>>> import numpy as np
>>> import numpy.linalg as la
>>> np.set_printoptions(precision=2, suppress=True, linewidth=200)
>>> tidy = lambda a: np.round(a, 2) + 0
>>> K = np.array([[1.37, 2.18, 1.53],
...     [0.9, -0.61, -2.8],
...     [0.89, 2.77, 0.75],
...     [-2.03, -1.44, 1.67],
...     [-1.07, 2.27, -1.64],
...     [0.5, 2.94, -0.32],
...     [2.18, 0.08, -2.06],
...     [1.28, 0.66, -2.63],
...     [2.11, -1.96, 0.84],
...     [0.1, -2.81, 1.04],
...     [2.23, -1.99, 0.18],
...     [2.07, -1.28, 1.76],
...     [0.11, 0.0, -3.0],
...     [-0.35, 2.39, -1.78],
...     [0.19, -2.82, -0.99],
...     [-0.65, 2.67, 1.2],
...     [-2.67, 1.11, -0.79]])
>>> B = np.c_[K[:, :2] @ np.array([[1, -1], [-1, 3]]), np.array([5, 2, 3, 5, -2, 5, -5, -1, 5, 3, -3, 4, -4, 1, -3, 1, 4])]
>>> print(tidy(B))
[[-0.81  5.17  5.  ]
 [ 1.51 -2.73  2.  ]
 [-1.88  7.42  3.  ]
 [-0.59 -2.29  5.  ]
 [-3.34  7.88 -2.  ]
 [-2.44  8.32  5.  ]
 [ 2.1  -1.94 -5.  ]
 [ 0.62  0.7  -1.  ]
 [ 4.07 -7.99  5.  ]
 [ 2.91 -8.53  3.  ]
 [ 4.22 -8.2  -3.  ]
 [ 3.35 -5.91  4.  ]
 [ 0.11 -0.11 -4.  ]
 [-2.74  7.52  1.  ]
 [ 3.01 -8.65 -3.  ]
 [-3.32  8.66  1.  ]
 [-3.78  6.    4.  ]]
>>> print(la.matrix_rank(np.c_[K, B]))
4
>>> print(tidy(la.lstsq(K, B[:, 0])[0]))
[ 1. -1.  0.]
>>> print(la.matrix_rank(B))
3
>>> B = np.array([[-3, 2], [1, -3], [-2, -1]])
>>> print(np.einsum("ij->j", K))
[ 7.16  4.16 -7.04]
>>> print(la.matrix_rank(np.vstack([K, B.T])))
3
>>> M = np.load("mat.npy")
>>> print(M)
[[-10   6  -4   6 -10]
 [-14 -14 -12 -16 -10]
 [ -8   7   1 -25   4]
 [  2 -38 -18   8 -16]
 [ -4  22  10   2   8]]
>>> x0 = np.array([9, -2, -6])
>>> target = K @ x0
>>> print(tidy(la.lstsq(K, target)[0]))
[ 9. -2. -6.]
>>> rng = np.random.default_rng(59)
>>> target = target + 0.3 * rng.normal(size=17)
>>> print(tidy(target))
[ -1.51  26.6   -1.45 -25.41  -4.61   0.36  31.79  25.65  18.52   0.36  23.27  10.8   19.32   2.76  13.08 -17.99 -21.67]
>>> coef, *_ = la.lstsq(K, target)
>>> print(tidy(coef))
[ 9.08 -2.01 -5.98]
